>>> import numpy as np
>>> from numpy import linalg as LA
>>> np.set_printoptions(precision=2, suppress=True, linewidth=120, floatmode="fixed")
>>> rnd = lambda a: np.round(a, 2) + 0
>>> A = np.loadtxt("block2.csv", delimiter=",")
>>> print(A)
[[ 4.59 -4.99 -1.51]
 [ 4.51 -4.89 -1.50]
 [ 4.36 -4.70 -1.48]
 [ 3.96 -4.20 -1.41]
 [ 2.73 -2.76 -1.17]
 [ 2.61 -2.63 -1.14]
 [ 2.53 -2.54 -1.12]
 [ 2.35 -2.36 -1.08]
 [ 1.76 -1.77 -0.94]
 [ 1.45 -1.47 -0.85]
 [ 1.19 -1.23 -0.77]
 [ 0.98 -1.04 -0.70]
 [ 0.86 -0.94 -0.66]
 [ 0.69 -0.79 -0.59]
 [ 0.52 -0.64 -0.51]
 [ 0.33  0.47  0.41]
 [ 0.50  0.63  0.50]
 [ 0.56  0.67  0.53]
 [ 0.68  0.78  0.58]
 [ 0.95  1.01  0.69]
 [ 1.65  1.66  0.91]
 [ 1.86  1.87  0.97]
 [ 2.29  2.29  1.07]
 [ 3.13  3.20  1.25]
 [ 3.33  3.44  1.29]
 [ 4.14  4.42  1.44]
 [ 5.21  5.81  1.61]
 [ 5.38  6.05  1.64]
 [ 6.08  7.04  1.74]]
>>> Ac = A - A.mean(axis=0)
>>> U, s, Vh = LA.svd(Ac, full_matrices=False)
>>> np.abs(U[:, 0]).argmax()
np.int64(28)
>>> np.abs(Vh[0]).argmax()
np.int64(1)
>>> (np.sign(U[:, 0]) == np.sign(U[0, 0])).astype(int)
array([1, 1, 1, 1, 1, 1, 1, 1, 1, 1, 1, 1, 1, 1, 1, 0, 0, 0, 0, 0, 0, 0, 0, 0, 0, 0, 0, 0, 0])
>>> rnd(Ac.mean(axis=0))
array([0.00, 0.00, 0.00])
>>> LA.matrix_rank(Ac)
np.int64(3)
>>> rnd(s)
array([18.41,  8.73,  1.47])
>>> rnd(np.abs(Vh[-1]))
array([0.04, 0.32, 0.95])
>>> rnd(s ** 2 / (s ** 2).sum())
array([0.81, 0.18, 0.01])
>>> Y = np.c_[A[:, :2] @ np.array([[-1, -1], [-3, -2]]), np.array([1, 0, 2, 0, 2, 0, 1, 2, 1, 1, 1, 2, 2, 2, 2, 0, 2, 1, 0, 0, 1, 2, 2, 1, 0, 2, 1, 0, 2])]
>>> rnd(Y)
array([[ 10.38,   5.39,   1.00],
       [ 10.16,   5.27,   0.00],
       [  9.74,   5.04,   2.00],
       [  8.64,   4.44,   0.00],
       [  5.55,   2.79,   2.00],
       [  5.28,   2.65,   0.00],
       [  5.09,   2.55,   1.00],
       [  4.73,   2.37,   2.00],
       [  3.55,   1.78,   1.00],
       [  2.96,   1.49,   1.00],
       [  2.50,   1.27,   1.00],
       [  2.14,   1.10,   2.00],
       [  1.96,   1.02,   2.00],
       [  1.68,   0.89,   2.00],
       [  1.40,   0.76,   2.00],
       [ -1.74,  -1.27,   0.00],
       [ -2.39,  -1.76,   2.00],
       [ -2.57,  -1.90,   1.00],
       [ -3.02,  -2.24,   0.00],
       [ -3.98,  -2.97,   0.00],
       [ -6.63,  -4.97,   1.00],
       [ -7.47,  -5.60,   2.00],
       [ -9.16,  -6.87,   2.00],
       [-12.73,  -9.53,   1.00],
       [-13.65, -10.21,   0.00],
       [-17.40, -12.98,   2.00],
       [-22.64, -16.83,   1.00],
       [-23.53, -17.48,   0.00],
       [-27.20, -20.16,   2.00]])
>>> rnd(LA.norm(Y - A @ LA.lstsq(A, Y)[0], axis=0))
array([0.00, 0.00, 5.74])
>>> m1 = np.load("a.npy")
>>> m1
array([[12.26, 10.91,  2.28, 10.11],
       [11.16, 12.91,  3.87, 10.68],
       [11.10, 11.04,  1.03,  9.03],
       [12.55, 12.53,  5.14,  8.55],
       [11.28, 13.18,  1.89,  9.34],
       [11.45, 13.23,  3.35,  8.54],
       [11.93, 13.85,  3.71,  9.70],
       [11.05, 13.23,  3.24,  9.89],
       [10.73, 10.57,  3.35, 10.51],
       [11.55, 12.23,  3.57,  7.55],
       [10.36, 12.90,  2.24, 10.05]])
>>> d = LA.norm(A[:, None] - A[None], axis=-1)
>>> np.flatnonzero(d[7] < d.mean() / 2)
array([ 4,  5,  6,  7,  8,  9, 10, 11, 12])
>>> LA.matrix_rank(d ** 2)
np.int64(5)
>>> d = LA.norm(m1[:, None] - m1[None], axis=-1)
>>> d.shape
(11, 11)
>>> print(np.flatnonzero(d[2] < d.mean() / 2))
[2]
>>> d[2].round(6).argsort(kind="stable")[:4]
array([ 2,  0,  4, 10])
>>> d.mean(axis=1).argmax()
np.int64(3)
>>> np.unravel_index(d.round(6).argmax(), d.shape)
(np.int64(2), np.int64(3))
>>> rnd(LA.norm(m1, axis=1))
array([19.41, 20.50, 18.10, 20.35, 19.79, 19.76, 21.02, 20.14, 18.67, 18.78, 19.49])
>>> U, s, Vh = LA.svd(m1, full_matrices=False)
>>> rnd(np.cumsum(s ** 2) / np.sum(s ** 2))
array([0.99, 1.00, 1.00, 1.00])
>>> rnd(s / s[0])
array([1.00, 0.06, 0.05, 0.04])
>>> U.shape, s.shape, Vh.shape
((11, 4), (4,), (4, 4))
>>> np.allclose(U * s @ Vh, m1)
True
>>> rnd(Vh @ Vh.T)
array([[1.00, 0.00, 0.00, 0.00],
       [0.00, 1.00, 0.00, 0.00],
       [0.00, 0.00, 1.00, 0.00],
       [0.00, 0.00, 0.00, 1.00]])
>>> print(np.abs(U[:, 0]).round(6).argmax())
6
>>> W0 = np.tanh(np.array([[1.0, 0.7],
...     [0.0, -1.0],
...     [-0.7, 0.6],
...     [-0.1, 1.7],
...     [-0.7, 1.1],
...     [-2.5, 0.3],
...     [1.2, 0.5],
...     [0.0, -1.9],
...     [0.8, -0.7],
...     [0.3, 1.3],
...     [1.3, 0.1],
...     [-0.6, 0.8],
...     [-0.6, -1.2],
...     [0.6, -0.5],
...     [0.5, 0.8],
...     [-0.1, 1.0],
...     [-1.6, -0.2],
...     [-0.7, -0.7],
...     [0.3, -0.3],
...     [1.3, -2.2],
...     [-2.6, -0.7],
...     [0.1, 0.4],
...     [-1.5, 0.9],
...     [1.8, -0.2],
...     [1.0, -0.3],
...     [-0.5, -1.1],
...     [-0.5, -0.3]]) @ np.array([[0.0, 0.9, 0.3], [-0.6, 0.3, 0.1]]))
>>> rnd(W0)
array([[-0.40,  0.80,  0.35],
       [ 0.54, -0.29, -0.10],
       [-0.35, -0.42, -0.15],
       [-0.77,  0.40,  0.14],
       [-0.58, -0.29, -0.10],
       [-0.18, -0.97, -0.62],
       [-0.29,  0.84,  0.39],
       [ 0.81, -0.52, -0.19],
       [ 0.40,  0.47,  0.17],
       [-0.65,  0.58,  0.22],
       [-0.06,  0.83,  0.38],
       [-0.45, -0.29, -0.10],
       [ 0.62, -0.72, -0.29],
       [ 0.29,  0.37,  0.13],
       [-0.45,  0.60,  0.23],
       [-0.54,  0.21,  0.07],
       [ 0.12, -0.91, -0.46],
       [ 0.40, -0.69, -0.27],
       [ 0.18,  0.18,  0.06],
       [ 0.87,  0.47,  0.17],
       [ 0.40, -0.99, -0.69],
       [-0.24,  0.21,  0.07],
       [-0.49, -0.79, -0.35],
       [ 0.12,  0.92,  0.48],
       [ 0.18,  0.67,  0.26],
       [ 0.58, -0.65, -0.25],
       [ 0.18, -0.49, -0.18]])
>>> C = W0[[5, 9]].astype(float)
>>> for _ in range(3):
...     lab = LA.norm(W0[:, None] - C, axis=-1).argmin(axis=1)
...     C = np.array([W0[lab == j].mean(axis=0) for j in range(2)])
... 
>>> lab
array([1, 0, 0, 1, 0, 0, 1, 0, 1, 1, 1, 0, 0, 1, 1, 1, 0, 0, 1, 1, 0, 1, 0, 1, 1, 0, 0])
>>> print(np.abs(C[1] - C[0]).argmax())
1
>>> np.bincount(lab)
array([13, 14])
>>> rnd(C[1] - C[0])
array([-0.22,  1.16,  0.51])
>>> rnd(C)
array([[ 0.12, -0.62, -0.29],
       [-0.10,  0.54,  0.22]])
>>> U, s, Vh = LA.svd(C)
>>> rnd(s)
array([0.91, 0.02])
>>> Y = U[:, :1] @ np.diag(s[:1]) @ Vh[:1]
>>> rnd(Y)
array([[ 0.12, -0.62, -0.28],
       [-0.10,  0.53,  0.24]])
>>> rnd(LA.norm(C - Y) / LA.norm(C))
np.float64(0.02)
>>> rnd(np.abs(C - Y).max())
np.float64(0.01)
>>> LA.matrix_rank(C, rtol=0.05)
np.int64(1)
